>>> import numpy as np
>>> from numpy import linalg as LA
>>> np.set_printoptions(suppress=True, linewidth=100)
>>> arr = np.load("out16.npy")
>>> arr
array([[-0.9, -1.1,  1.1, -0.4],
       [ 0.5, -0.3,  0.4,  0.4],
       [ 1.3,  0.1, -0.3, -0.8],
       [ 0.7, -0.5,  1.3, -0.2],
       [ 0.3,  0.9, -0.2, -1.8],
       [ 0.5,  1.3, -0.8,  0.3],
       [ 1.8,  0.4, -0.5,  0.4],
       [ 0.3,  0.2,  0.3,  0.5],
       [-0.6,  0.6, -0.7,  0.5]])
>>> Q, vecs = LA.qr(arr[:, :2])[0], LA.qr(arr[:, 2:])[0]
>>> sv = LA.svd(Q.T @ vecs, compute_uv=False)
>>> np.round(np.degrees(np.arccos(sv.clip(0, 1))), 1)
array([33.1, 86.6])
>>> (sv > 0.9).sum()
np.int64(0)
>>> round(float(LA.norm(Q @ Q.T - vecs @ vecs.T, 2)), 1)
1.0
>>> out = arr / LA.norm(arr, axis=1, keepdims=True)
>>> C2 = out @ out.T
>>> np.round(LA.norm(out, axis=1), 1)
array([1., 1., 1., 1., 1., 1., 1., 1., 1.])
>>> round(float(np.degrees(np.arccos(np.clip(C2[2, 6], -1, 1)))), 1)
43.4
>>> C2.round(1) + 0
array([[ 1. ,  0.1, -0.4,  0.5, -0.2, -1. , -0.8, -0.3, -0.5],
       [ 0.1,  1. ,  0.1,  0.7, -0.6, -0.3,  0.5,  0.7, -0.6],
       [-0.4,  0.1,  1. ,  0.3,  0.6,  0.3,  0.7, -0.1, -0.5],
       [ 0.5,  0.7,  0.3,  1. ,  0. , -0.5,  0.1,  0.4, -0.9],
       [-0.2, -0.6,  0.6,  0. ,  1. ,  0.3,  0.1, -0.5, -0.2],
       [-1. , -0.3,  0.3, -0.5,  0.3,  1. ,  0.6,  0.3,  0.6],
       [-0.8,  0.5,  0.7,  0.1,  0.1,  0.6,  1. ,  0.5, -0.1],
       [-0.3,  0.7, -0.1,  0.4, -0.5,  0.3,  0.5,  1. ,  0. ],
       [-0.5, -0.6, -0.5, -0.9, -0.2,  0.6, -0.1,  0. ,  1. ]])
>>> data = np.load("arr.npy")
>>> data
array([[0, 1, 0, 0, 1, 0, 1],
       [1, 0, 0, 0, 1, 0, 1],
       [0, 0, 0, 0, 1, 0, 1],
       [0, 0, 0, 0, 0, 1, 0],
       [1, 1, 1, 0, 0, 0, 1],
       [0, 0, 0, 1, 0, 0, 0],
       [1, 1, 1, 0, 1, 0, 0]])
>>> out = LA.invert(data)
Traceback (most recent call last):
  File "<python-input-17>", line 1, in <module>
    out = LA.invert(data)
          ^^^^^^^^^
AttributeError: module 'numpy.linalg' has no attribute 'invert'
>>> out = LA.inv(data)
>>> out
array([[ 0. ,  1. , -1. ,  0. ,  0. ,  0. ,  0. ],
       [ 1. ,  0. , -1. ,  0. ,  0. ,  0. ,  0. ],
       [-1. , -1. ,  1.5,  0. ,  0.5,  0. ,  0.5],
       [ 0. ,  0. ,  0. ,  0. ,  0. ,  1. ,  0. ],
       [ 0. ,  0. ,  0.5,  0. , -0.5,  0. ,  0.5],
       [ 0. ,  0. ,  0. ,  1. ,  0. ,  0. ,  0. ],
       [-0. , -0. ,  0.5, -0. ,  0.5, -0. , -0.5]])
>>> (np.abs(out) > 1e-9).astype(int)
array([[0, 1, 1, 0, 0, 0, 0],
       [1, 0, 1, 0, 0, 0, 0],
       [1, 1, 1, 0, 1, 0, 1],
       [0, 0, 0, 0, 0, 1, 0],
       [0, 0, 1, 0, 1, 0, 1],
       [0, 0, 0, 1, 0, 0, 0],
       [0, 0, 1, 0, 1, 0, 1]])
>>> data @ out
array([[1., 0., 0., 0., 0., 0., 0.],
       [0., 1., 0., 0., 0., 0., 0.],
       [0., 0., 1., 0., 0., 0., 0.],
       [0., 0., 0., 1., 0., 0., 0.],
       [0., 0., 0., 0., 1., 0., 0.],
       [0., 0., 0., 0., 0., 1., 0.],
       [0., 0., 0., 0., 0., 0., 1.]])
>>> np.round(LA.slogdet(data)[0], 1)
np.float64(1.0)
